>>> import numpy as np
>>> np.set_printoptions(precision=1, suppress=True, linewidth=100, legacy="1.25")
>>> M = np.load("mat.npy")
>>> M
array([[1. , 0. , 0. , 0. ],
       [0.5, 0.5, 0. , 0. ],
       [0. , 0.5, 0.5, 0. ],
       [0.5, 0. , 0. , 0.5]])
>>> # rows sum to 1
>>> x = np.array([1, 0, 0, 1])
>>> (M @ x).argmax()
0
>>> np.linalg.norm(M @ x) <= np.linalg.norm(M, 2) * np.linalg.norm(x) + 1e-9
True
>>> np.sign((M @ x).round(6))
array([1., 1., 0., 1.])
>>> np.einsum("ij,j->i", M, x)
array([1. , 0.5, 0. , 1. ])
>>> rng = np.random.default_rng(947443)
>>> z = rng.permutation(4)
>>> z
array([2, 0, 3, 1])
>>> A2 = M[z][:, z]
>>> np.round(np.linalg.det(A2), 1), np.round(np.linalg.det(M[z]), 1)
(0.1, -0.1)
>>> A2 = np.array([[0, 3], [0, 0], [2, 3], [1, 2]])
>>> np.vstack([M, A2.T]).shape
(6, 4)
>>> np.einsum("ik,kj->ji", M, A2)
array([[0. , 0. , 1. , 0.5],
       [3. , 1.5, 1.5, 2.5]])
>>> mat = np.load("case5.npy")
>>> mat
array([[ 0.9, -0.3, -5.2, -2.1, -1.7,  1. , -5.5, -2.8,  6. , -3.9, -2.1],
       [-0.1,  0.4,  1.1, -1.1,  1. , -3.4, -0.8,  0.6, -0.3, -2.5, -2.4],
       [ 0.7, -1.2, -2.8,  0.3, -2. ,  4. , -1.1, -1.2,  2. ,  2.6,  3.2],
       [-0.5,  1.1,  6.3,  2.8,  1.3, -0.7,  5.3,  2.5, -5.4,  3.4,  1.6],
       [ 1.2, -1.4, -7. , -2.6, -1.8,  2. , -4.9, -3.4,  5.3, -2.1, -0.7],
       [ 0.7, -1.1, -5.7, -3. , -1. , -2.5, -5.7, -2.8,  5. , -6.4, -4.7],
       [ 0.1,  0.5, -1.5, -1.9,  0.7, -3.4, -2.9, -1.2,  1.4, -4.4, -3.4],
       [ 1.6, -1.7, -6.4, -1.6, -2.4,  3.1, -4.3, -3.3,  6.3, -0.8,  1. ],
       [-0.3,  0.5,  1.8,  0.8,  0.2,  0.7,  1.3,  1.1, -1.4,  1.3,  1.4],
       [ 0.2,  0. , -3.7, -2.8,  0.1, -1.9, -3.9, -2. ,  3.6, -4.6, -4.1],
       [-0.4, -0.3,  2.2,  1.2,  0.4,  0.6,  1.7,  0.6, -1.6,  1.7,  0.9],
       [ 0.7, -0.6, -4.9, -0.9, -1.8,  2.1, -3.1, -2.6,  3.8, -0.8, -0.2],
       [-1.1,  1. ,  4.7,  0.6,  1.8, -2.9,  2.9,  2.1, -3.9,  0.5, -0.4],
       [ 0.1, -0.1, -2. , -0.7, -0.5, -0.2, -1.9, -1. ,  1.6, -1.6, -0.9],
       [ 1.7, -1.1, -7.3, -2.3, -2.4,  3.2, -4.1, -3.3,  6.4, -0.8, -0.5],
       [ 0. ,  0.1, -1.4, -1.3, -0.3, -2.2, -2.1, -0.5,  1.3, -3. , -2.2],
       [-0.4,  0.2,  1.7,  1.3,  0.1,  0.6,  1.6,  1.2, -1.8,  1.7,  1.3],
       [ 1. ,  0.1, -3.7, -1.9, -0.5, -1.1, -3.4, -1.5,  3.8, -2.9, -2.5],
       [ 1.3, -1. , -6.3, -2.5, -1.6,  0.1, -4.4, -2.8,  5.4, -3.8, -2.4],
       [ 0.6, -1.6, -4.4, -0.9, -1.8,  2.5, -2.8, -2. ,  4.1, -0.2,  0.6],
       [-0.7,  0.2,  2.6,  0.7,  0.5, -1.4,  1.5,  1.2, -1.9,  0.3, -0.2],
       [ 1.2, -1.1, -6.3, -2.2, -1.3,  0.4, -4.6, -3.1,  5.7, -3.3, -2.7],
       [ 0.8,  0. , -5.4, -4.1, -0.3, -3.7, -5.9, -3. ,  4.8, -7.7, -6.6],
       [-0.3,  0.2,  4.6,  1.9,  0.6,  0.9,  3.4,  2.2, -3.7,  3.1,  2.3],
       [-0.5,  0. ,  0. ,  0. ,  0.4,  0.1, -0.6,  0.5,  0.5, -0.1, -0.3]])
>>> G = np.cov(mat, rowvar=False)
>>> np.round(np.corrcoef(mat.T), 1) + 0
array([[ 1. , -0.8, -0.9, -0.7, -0.9,  0.4, -0.8, -0.9,  0.9, -0.5, -0.3],
       [-0.8,  1. ,  0.8,  0.5,  0.9, -0.6,  0.7,  0.8, -0.8,  0.2,  0. ],
       [-0.9,  0.8,  1. ,  0.9,  0.9, -0.3,  1. ,  1. , -1. ,  0.6,  0.5],
       [-0.7,  0.5,  0.9,  1. ,  0.5,  0.2,  1. ,  0.9, -0.9,  0.9,  0.8],
       [-0.9,  0.9,  0.9,  0.5,  1. , -0.7,  0.7,  0.8, -0.8,  0.2,  0. ],
       [ 0.4, -0.6, -0.3,  0.2, -0.7,  1. , -0.1, -0.3,  0.3,  0.5,  0.7],
       [-0.8,  0.7,  1. ,  1. ,  0.7, -0.1,  1. ,  1. , -1. ,  0.8,  0.7],
       [-0.9,  0.8,  1. ,  0.9,  0.8, -0.3,  1. ,  1. , -1. ,  0.7,  0.5],
       [ 0.9, -0.8, -1. , -0.9, -0.8,  0.3, -1. , -1. ,  1. , -0.7, -0.5],
       [-0.5,  0.2,  0.6,  0.9,  0.2,  0.5,  0.8,  0.7, -0.7,  1. ,  1. ],
       [-0.3,  0. ,  0.5,  0.8,  0. ,  0.7,  0.7,  0.5, -0.5,  1. ,  1. ]])
>>> np.round(np.corrcoef(mat[:, 1], mat[:, 3])[0, 1], 1)
0.5
